% ipython --no-banner

In [1]: import numpy as np

In [2]: import numpy.linalg as la

In [3]: np.set_printoptions(precision=2, suppress=True, linewidth=120)

In [4]: arr = np.load("block1.npy")

In [5]: arr
Out[5]: 
array([[ 1,  0,  0,  0,  0],
       [-2,  1,  0,  0,  0],
       [ 0,  1,  1,  0,  0],
       [ 3, -1, -1,  1,  0],
       [-3,  0,  0, -1,  1]])

In [6]: # triangular, det is the product of the diagonal

In [7]: vec = np.array([2, 1, 1, 1, 1])

In [8]: rhs = arr @ vec

In [9]: rhs
Out[9]: array([ 2, -3,  2,  5, -6])

In [10]: la.solve(arr.T, arr[3])
Out[10]: array([0., 0., 0., 1., 0.])

In [11]: la.solve(arr, arr[:, 3])
Out[11]: array([ 0.,  0., -0.,  1.,  0.])

In [12]: la.solve(arr, 3 * rhs)
Out[12]: array([6., 3., 3., 3., 3.])

In [13]: la.solve(arr, rhs + arr[:, 4])
Out[13]: array([2., 1., 1., 1., 2.])

In [14]: Y = la.inv(arr)

In [15]: (np.abs(Y) > 1e-9).astype(int)
Out[15]: 
array([[1, 0, 0, 0, 0],
       [1, 1, 0, 0, 0],
       [1, 1, 1, 0, 0],
       [1, 0, 1, 1, 0],
       [0, 0, 1, 1, 1]])

In [16]: round(float(la.det(arr) * la.det(Y)), 2)
Out[16]: 1.0

In [17]: rng = np.random.default_rng(753)

In [18]: z = rng.permutation(5)

In [19]: z
Out[19]: array([0, 3, 4, 1, 2])

In [20]: Y = arr[z][:, z]

In [21]: np.sort(np.abs(la.eigvals(Y)))
Out[21]: array([1., 1., 1., 1., 1.])

In [22]: np.trace(Y)
Out[22]: np.int64(5)

In [23]: F = np.loadtxt("layer10.csv", delimiter=",")

In [24]: F
Out[24]: 
array([[ 3.,  5.,  0.,  2.,  0.,  1.,  1.,  1.],
       [ 0., 10.,  3.,  2.,  2.,  0.,  2.,  0.],
       [ 3.,  5.,  3.,  0.,  2.,  2.,  1.,  0.],
       [ 3., 10.,  2.,  2.,  2.,  0.,  2.,  1.],
       [ 1., 15.,  3.,  1.,  1.,  1.,  3.,  0.],
       [ 1.,  0.,  1.,  3.,  3.,  0.,  0.,  1.],
       [ 0.,  0.,  1.,  3.,  3.,  1.,  0.,  3.],
       [ 1.,  5.,  1.,  3.,  0.,  3.,  1.,  1.]])

In [25]: left, sig, Vt = la.svd(F)

In [26]: np.argmax(sig[:-1] / (sig[1:] + 1e-6)) + 1
Out[26]: np.int64(7)

In [27]: Y = left[:, :7] @ np.diag(sig[:7]) @ Vt[:7]

In [28]: np.round(np.abs(F - Y).max(), 2)
Out[28]: np.float64(0.0)

In [29]: np.round(la.norm(F - Y, 2), 2), np.round(sig[7], 2)
Out[29]: (np.float64(0.0), np.float64(0.0))

In [30]: round(float(la.norm(F - Y) / la.norm(F)), 2)
Out[30]: 0.0

In [31]: la.matrix_rank(F, rtol=0.05)
Out[31]: np.int64(6)

In [32]: rk = la.matrix_rank(F)

In [33]: rk
Out[33]: np.int64(7)

In [34]: N = la.svd(F)[2][rk:].T

In [35]: np.round(N[:, 0] / N[np.abs(N[:, 0]).round(6).argmax(), 0], 2) + 0
Out[35]: array([ 0. , -0.2,  0. ,  0. ,  0. ,  0. ,  1. ,  0. ])

In [36]: [int(la.matrix_rank(F[:, :j + 1])) for j in range(8)]
Out[36]: [1, 2, 3, 4, 5, 6, 6, 7]

In [37]: N.shape
Out[37]: (8, 1)

In [38]: la.matrix_rank(F.T @ F), la.matrix_rank(F @ F.T)
Out[38]: (np.int64(7), np.int64(7))

In [39]: np.round(F @ N, 2) + 0
Out[39]: 
array([[0.],
       [0.],
       [0.],
       [0.],
       [0.],
       [0.],
       [0.],
       [0.]])

In [40]: np.unique(F.round(6), axis=0).shape
Out[40]: (8, 8)

In [41]: np.abs(np.diag(la.qr(F)[1])) > 1e-9
Out[41]: array([ True,  True,  True,  True,  True,  True, False,  True])

In [42]: [round(float(x), 2) for x in la.svd(F, compute_uv=False)[:3]]
Out[42]: [24.3, 7.31, 4.12]

In [43]: la.cond(F) > 100
Out[43]: np.True_

In [44]: round(float(la.norm(F, 2) / la.norm(F)), 2)
Out[44]: 0.93

In [45]: W0 = np.loadtxt("x.csv", delimiter=",")

In [46]: W0
Out[46]: 
array([[ 1., -2.,  4., -8.],
       [ 1., -1.,  1., -1.],
       [ 1.,  0.,  0.,  0.],
       [ 1.,  1.,  1.,  1.],
       [ 1.,  2.,  4.,  8.],
       [ 1.,  3.,  9., 27.]])

In [47]: # row 5 dominates

In [48]: Y = np.c_[W0[:, :1] @ np.array([[1]]), np.array([-2, 1, -1, 2, -2, 2])]

In [49]: Y
Out[49]: 
array([[ 1., -2.],
       [ 1.,  1.],
       [ 1., -1.],
       [ 1.,  2.],
       [ 1., -2.],
       [ 1.,  2.]])

In [50]: la.matrix_rank(np.c_[W0, Y])
Out[50]: np.int64(5)

In [51]: la.matrix_rank(Y)
Out[51]: np.int64(2)

In [52]: theta = np.radians(45)

In [53]: Rm = np.eye(4)

In [54]: Rm[3, 3] = Rm[0, 0] = np.cos(theta)

In [55]: Rm[3, 0], Rm[0, 3] = -np.sin(theta), np.sin(theta)

In [56]: Rm
Out[56]: 
array([[ 0.71,  0.  ,  0.  ,  0.71],
       [ 0.  ,  1.  ,  0.  ,  0.  ],
       [ 0.  ,  0.  ,  1.  ,  0.  ],
       [-0.71,  0.  ,  0.  ,  0.71]])

In [57]: Y = W0 @ Rm.T

In [58]: np.allclose(la.norm(W0, axis=1), la.norm(Y, axis=1))
Out[58]: True

In [59]: left, sig, Vt = la.svd(Rm, full_matrices=False)

In [60]: np.round(left.T @ Rm @ Vt.T, 2) + 0
Out[60]: 
array([[1., 0., 0., 0.],
       [0., 1., 0., 0.],
       [0., 0., 1., 0.],
       [0., 0., 0., 1.]])

In [61]: np.sqrt((sig ** 2).sum()), np.round(la.norm(Rm), 2)
Out[61]: (np.float64(2.0), np.float64(2.0))

In [62]: Vt @ Vt.T
Out[62]: 
array([[1., 0., 0., 0.],
       [0., 1., 0., 0.],
       [0., 0., 1., 0.],
       [0., 0., 0., 1.]])

In [63]: left.shape, sig.shape, Vt.shape
Out[63]: ((4, 4), (4,), (4, 4))

In [64]: sig / sig[0]
Out[64]: array([1., 1., 1., 1.])

In [65]: sig
Out[65]: array([1., 1., 1., 1.])

In [66]: M = np.loadtxt("dump.csv", delimiter=",")

In [67]: M
Out[67]: 
array([[ -1.,   8.,  -9.,  -4.,  -1.,   3.,   9.],
       [ -2.,  -1.,  -5., -12.,   6.,   5.,   4.],
       [ -6.,  -8.,   6.,   8.,   8.,   7.,   2.],
       [ -7.,   9.,  -3.,   1.,   0.,  -5.,  -4.],
       [ -9.,  -2.,  -7.,  -5.,  -2.,   7.,  -4.],
       [-23.,   4.,   0.,   9.,   5.,  -3.,  12.],
       [ -2.,  -1.,  -5., -12.,   6.,   5.,   4.],
       [ -9.,  -2.,  -7.,  -5.,  -2.,   7.,  -4.],
       [ -1.,   8.,  -9.,  -4.,  -1.,   3.,   9.],
       [  0.,   0.,   0.,   0.,   0.,   0.,   0.],
       [ -1.,   8.,  -9.,  -4.,  -1.,   3.,   9.],
       [ -9.,  -2.,  -7.,  -5.,  -2.,   7.,  -4.],
       [ -5.,   3.,   4.,  -2.,   0.,   0.,   6.],
       [ -6.,  11.,  -5.,  -6.,  -1.,   3.,  15.],
       [ -7.,   0.,  -3.,   4.,   7.,  10.,  11.],
       [ -5.,   3.,   4.,  -2.,   0.,   0.,   6.],
       [-22.,  -1.,  -4.,   4.,   6.,   9.,  -6.],
       [ -6.,  -8.,   6.,   8.,   8.,   7.,   2.],
       [  0.,   0.,   0.,   0.,   0.,   0.,   0.],
       [  2.,   4.,   6.,  -9.,   8.,  -2.,  14.],
       [  0.,  10.,  -1.,  -6.,   8.,  -7.,   4.],
       [  0.,   0.,   0.,   0.,   0.,   0.,   0.],
       [  0.,   0.,   0.,   0.,   0.,   0.,   0.],
       [ -6.,  -8.,   6.,   8.,   8.,   7.,   2.],
       [-10.,   6., -16.,  -9.,  -3.,  10.,   5.]])

In [68]: u = np.array([-2, 0, -3])

In [69]: np.convolve(M[5], u)
Out[69]: array([ 46.,  -8.,  69., -30., -10., -21., -39.,   9., -36.])

In [70]: P = M @ la.solve(M.T @ M, M.T)

In [71]: round(float(np.trace(P)), 2)
Out[71]: 7.0

In [72]: np.allclose(P @ P, P)
Out[72]: True

In [73]: np.round(P @ M[:, 1], 2) + 0
Out[73]: 
array([ 8., -1., -8.,  9., -2.,  4., -1., -2.,  8.,  0.,  8., -2.,  3., 11.,  0.,  3., -1., -8.,  0.,  4., 10.,  0.,
        0., -8.,  6.])

In [74]: np.diag(P)
Out[74]: 
array([0.19, 0.34, 0.23, 0.4 , 0.18, 1.  , 0.34, 0.18, 0.19, 0.  , 0.19, 0.18, 0.29, 0.37, 0.35, 0.29, 0.56, 0.23,
       0.  , 0.45, 0.55, 0.  , 0.  , 0.23, 0.3 ])

In [75]: E = np.loadtxt("sample11.csv", delimiter=",")

In [76]: E
Out[76]: 
array([[10.,  2.,  5.,  6.,  8.,  7.,  2.,  3.,  6.],
       [ 2., 10.,  3.,  7.,  5.,  8.,  0.,  6.,  7.],
       [ 5.,  3.,  4.,  5.,  8.,  4.,  8.,  3.,  0.],
       [ 6.,  7.,  5.,  2.,  7.,  4.,  9.,  2.,  1.],
       [ 8.,  5.,  8.,  7.,  2.,  4.,  3.,  6.,  4.],
       [ 7.,  8.,  4.,  4.,  4.,  2.,  6.,  1.,  3.],
       [ 2.,  0.,  8.,  9.,  3.,  6.,  2.,  3.,  2.],
       [ 3.,  6.,  3.,  2.,  6.,  1.,  3.,  6.,  1.],
       [ 6.,  7.,  0.,  1.,  4.,  3.,  2.,  1.,  4.]])

In [77]: vals, vecs = la.eigh(E)

In [78]: la.eigvalsh(E @ E)
Out[78]: array([   0.2 ,    2.34,    4.63,   26.52,   45.36,   65.05,  126.47,  164.24, 1699.19])

In [79]: np.round(vecs.T @ E @ vecs, 2) + 0
Out[79]: 
array([[-12.82,   0.  ,   0.  ,   0.  ,   0.  ,   0.  ,   0.  ,   0.  ,   0.  ],
       [  0.  ,  -6.74,   0.  ,   0.  ,   0.  ,   0.  ,   0.  ,   0.  ,   0.  ],
       [  0.  ,   0.  ,  -2.15,   0.  ,   0.  ,   0.  ,   0.  ,   0.  ,   0.  ],
       [  0.  ,   0.  ,   0.  ,  -1.53,   0.  ,   0.  ,   0.  ,   0.  ,   0.  ],
       [  0.  ,   0.  ,   0.  ,   0.  ,  -0.45,   0.  ,   0.  ,   0.  ,   0.  ],
       [  0.  ,   0.  ,   0.  ,   0.  ,   0.  ,   5.15,   0.  ,   0.  ,   0.  ],
       [  0.  ,   0.  ,   0.  ,   0.  ,   0.  ,   0.  ,   8.07,   0.  ,   0.  ],
       [  0.  ,   0.  ,   0.  ,   0.  ,   0.  ,   0.  ,   0.  ,  11.25,   0.  ],
       [  0.  ,   0.  ,   0.  ,   0.  ,   0.  ,   0.  ,   0.  ,   0.  ,  41.22]])

In [80]: np.abs(vecs[:, -1]).round(6).argmax()
Out[80]: np.int64(0)

In [81]: vals
Out[81]: array([-12.82,  -6.74,  -2.15,  -1.53,  -0.45,   5.15,   8.07,  11.25,  41.22])
